% ipython --no-banner

In [1]: import numpy as np

In [2]: np.set_printoptions(suppress=True, linewidth=120)

In [3]: K = np.loadtxt("sample4.csv", delimiter=",")

In [4]: K.round(2) + 0
Out[4]: 
array([[-0.74, -0.1 ,  0.  , -0.24, -0.66, -0.4 , -0.19, -0.49, -0.22, -0.26,  0.78, -0.37, -0.42],
       [-0.1 , -0.04,  0.13, -0.09, -0.54,  0.03, -0.47,  0.36, -0.68,  0.28, -0.96, -0.99, -0.76],
       [ 0.  ,  0.13, -1.04,  0.11, -0.46, -0.66, -0.63, -0.29,  0.13,  0.73,  0.45,  0.09,  0.09],
       [-0.24, -0.09,  0.11, -0.21,  0.11,  0.02, -0.01,  0.09,  1.04,  0.72, -0.37, -0.39,  0.31],
       [-0.66, -0.54, -0.46,  0.11, -1.16,  0.43,  0.72,  0.07,  0.2 , -0.12, -0.5 ,  0.11,  0.73],
       [-0.4 ,  0.03, -0.66,  0.02,  0.43, -0.94,  0.21,  0.42,  0.28, -0.03, -0.65,  0.11, -0.56],
       [-0.19, -0.47, -0.63, -0.01,  0.72,  0.21, -1.  , -0.23, -0.43, -0.36, -0.54, -0.13,  0.91],
       [-0.49,  0.36, -0.29,  0.09,  0.07,  0.42, -0.23, -1.18,  0.26, -0.43, -0.24,  0.37, -0.57],
       [-0.22, -0.68,  0.13,  1.04,  0.2 ,  0.28, -0.43,  0.26,  0.45,  0.52,  0.64, -0.42, -0.13],
       [-0.26,  0.28,  0.73,  0.72, -0.12, -0.03, -0.36, -0.43,  0.52, -0.55, -0.34, -0.5 ,  0.11],
       [ 0.78, -0.96,  0.45, -0.37, -0.5 , -0.65, -0.54, -0.24,  0.64, -0.34, -0.35,  0.52, -0.16],
       [-0.37, -0.99,  0.09, -0.39,  0.11,  0.11, -0.13,  0.37, -0.42, -0.5 ,  0.52, -0.01, -0.17],
       [-0.42, -0.76,  0.09,  0.31,  0.73, -0.56,  0.91, -0.57, -0.13,  0.11, -0.16, -0.17, -0.23]])

In [5]: Uu, s, VT = np.linalg.svd(K)

In [6]: s.round(2) + 0
Out[6]: array([2., 2., 2., 2., 2., 2., 2., 2., 2., 1., 1., 1., 0.])

In [7]: B = Uu[:, :12] @ np.diag(s[:12]) @ VT[:12]

In [8]: np.linalg.matrix_rank(K, rtol=0.05)
Out[8]: np.int64(12)

In [9]: round(np.linalg.norm(K - B, 2), 2), round(float(s[12]), 2)
Out[9]: (np.float64(0.0), 0.0)

In [10]: np.linalg.matrix_rank(B)
Out[10]: np.int64(12)

In [11]: round(float(np.linalg.norm(K - B) / np.linalg.norm(K)), 2)
Out[11]: 0.0
